$ python -q
>>> import numpy as np
>>> np.set_printoptions(suppress=True, linewidth=120)
>>> J = np.loadtxt("w.csv", delimiter=",")
>>> J
array([[-0.12, -0.09, -0.09],
       [ 0.38,  0.98,  0.09],
       [ 0.78,  1.  ,  0.42],
       [ 0.16,  0.89, -0.01],
       [ 0.66,  1.  ,  0.16],
       [ 0.27,  0.47,  0.18],
       [ 0.  , -0.46,  0.05],
       [-0.2 , -0.99,  0.09],
       [ 0.48,  0.96,  0.24],
       [-0.45, -1.  , -0.05],
       [ 0.45,  0.85,  0.26],
       [ 0.2 ,  0.05,  0.16],
       [-0.35, -0.65, -0.22],
       [-0.35, -0.88, -0.16]])
>>> Xs = J - J.mean(axis=0)
>>> Uu, sigma, Vt = np.linalg.svd(Xs, full_matrices=False)
>>> np.abs(Vt[0]).argmax()
np.int64(1)
>>> np.round(Vt[0] * np.sign(Vt[0, np.abs(Vt[0]).argmax()]), 2)
array([0.41, 0.9 , 0.14])
>>> np.abs(Uu[:, 0]).argmax()
np.int64(9)
>>> (np.sign(Uu[:, 0]) == np.sign(Uu[0, 0])).astype(int)
array([1, 0, 0, 0, 0, 0, 1, 1, 0, 1, 0, 1, 1, 1])
>>> np.round(sigma ** 2 / (sigma ** 2).sum(), 2) + 0
array([0.96, 0.04, 0.  ])
>>> np.linalg.matrix_rank(Xs)
np.int64(3)
>>> np.searchsorted(np.cumsum(sigma ** 2) / (sigma ** 2).sum(), 0.9) + 1
np.int64(1)
>>> round(float((sigma ** 2).sum() ** 2 / (sigma ** 4).sum()), 2)
1.08
>>> rng = np.random.default_rng(36974)
>>> z = rng.permutation(3)
>>> Y = J[:, z] * rng.choice([-1, 1], 3)
>>> Y
array([[ 0.09,  0.12, -0.09],
       [-0.09, -0.38,  0.98],
       [-0.42, -0.78,  1.  ],
       [ 0.01, -0.16,  0.89],
       [-0.16, -0.66,  1.  ],
       [-0.18, -0.27,  0.47],
       [-0.05, -0.  , -0.46],
       [-0.09,  0.2 , -0.99],
       [-0.24, -0.48,  0.96],
       [ 0.05,  0.45, -1.  ],
       [-0.26, -0.45,  0.85],
       [-0.16, -0.2 ,  0.05],
       [ 0.22,  0.35, -0.65],
       [ 0.16,  0.35, -0.88]])
>>> Uu, _, Vt = np.linalg.svd(J.T @ Y)
>>> np.round(Uu @ Vt, 2) + 0
array([[ 0., -1.,  0.],
       [ 0.,  0.,  1.],
       [-1.,  0.,  0.]])
>>> z
array([2, 0, 1])
>>> np.round(np.linalg.lstsq(J, Y)[0], 2) + 0
array([[ 0., -1.,  0.],
       [ 0.,  0.,  1.],
       [-1.,  0.,  0.]])
>>> z = Y[:, 1] > np.median(Y[:, 1])
>>> r0 = Y[z].mean(axis=0) - Y[~z].mean(axis=0)
>>> np.argsort(-np.abs(r0).round(6), kind="stable")
array([2, 1, 0])
>>> round((((Y - Y.mean(axis=0)) @ r0 > 0) == z).mean(), 2)
np.float64(0.86)
>>> r0.round(2)
array([ 0.27,  0.65, -1.21])
>>> z.astype(int)
array([1, 0, 0, 1, 0, 0, 1, 1, 0, 1, 0, 0, 1, 1])
>>> mat = np.array([[1, 9, 5, -3], [9, 6, 8, 2], [1, -9, -5, -5], [4, -7, -8, 2]])
>>> round(float(np.linalg.det(mat.T)), 2)
4340.0
>>> np.kron(np.eye(2, dtype=int), mat)
array([[ 1,  9,  5, -3,  0,  0,  0,  0],
       [ 9,  6,  8,  2,  0,  0,  0,  0],
       [ 1, -9, -5, -5,  0,  0,  0,  0],
       [ 4, -7, -8,  2,  0,  0,  0,  0],
       [ 0,  0,  0,  0,  1,  9,  5, -3],
       [ 0,  0,  0,  0,  9,  6,  8,  2],
       [ 0,  0,  0,  0,  1, -9, -5, -5],
       [ 0,  0,  0,  0,  4, -7, -8,  2]])
>>> round(float(np.linalg.det(2 * mat)), 2), round(float(np.linalg.det(mat)), 2)
(69440.0, 4340.0)
>>> np.round(np.linalg.eigvals(mat).sum().real, 2)
np.float64(4.0)
>>> np.round(np.poly(mat), 2)
array([   1.,   -4.,  -53., -283., 4340.])
>>> M = np.load("m.npy")
>>> M
array([[  5,   6,   8],
       [  7,  12,   9],
       [ 12,  16,  10],
       [ 13,  16,  16],
       [ 19,  25,  19],
       [ 21,  25,  23],
       [ 28,  26,  25],
       [ 32,  32,  26],
       [ 36,  32,  27],
       [ 39,  36,  34],
       [ 45,  36,  41],
       [ 53,  42,  41],
       [ 53,  49,  45],
       [ 61,  49,  49],
       [ 66,  51,  54],
       [ 68,  57,  56],
       [ 70,  59,  56],
       [ 73,  64,  64],
       [ 78,  73,  69],
       [ 79,  79,  75],
       [ 82,  82,  81],
       [ 86,  82,  86],
       [ 88,  88,  90],
       [ 94,  95,  91],
       [ 95, 104,  96]])
>>> Y = np.c_[M[:, :1] @ np.array([[-8]]), np.array([0, -1, -1, 0, -1, 1, 1, 0, 3, 0, -1, 1, 3, -3, 2, 2, -2, -1, 1, -1, -3, -1, 1, 2, -3])]
>>> Y
array([[ -40,    0],
       [ -56,   -1],
       [ -96,   -1],
       [-104,    0],
       [-152,   -1],
       [-168,    1],
       [-224,    1],
       [-256,    0],
       [-288,    3],
       [-312,    0],
       [-360,   -1],
       [-424,    1],
       [-424,    3],
       [-488,   -3],
       [-528,    2],
       [-544,    2],
       [-560,   -2],
       [-584,   -1],
       [-624,    1],
       [-632,   -1],
       [-656,   -3],
       [-688,   -1],
       [-704,    1],
       [-752,    2],
       [-760,   -3]])
>>> np.round(np.linalg.lstsq(M, Y[:, 0])[0], 2) + 0
array([-8.,  0.,  0.])
>>> np.round(np.linalg.norm(np.linalg.qr(M)[0].T @ Y, axis=0) ** 2 / ((Y ** 2).sum(axis=0) + 1e-12), 2)
array([1.  , 0.08])
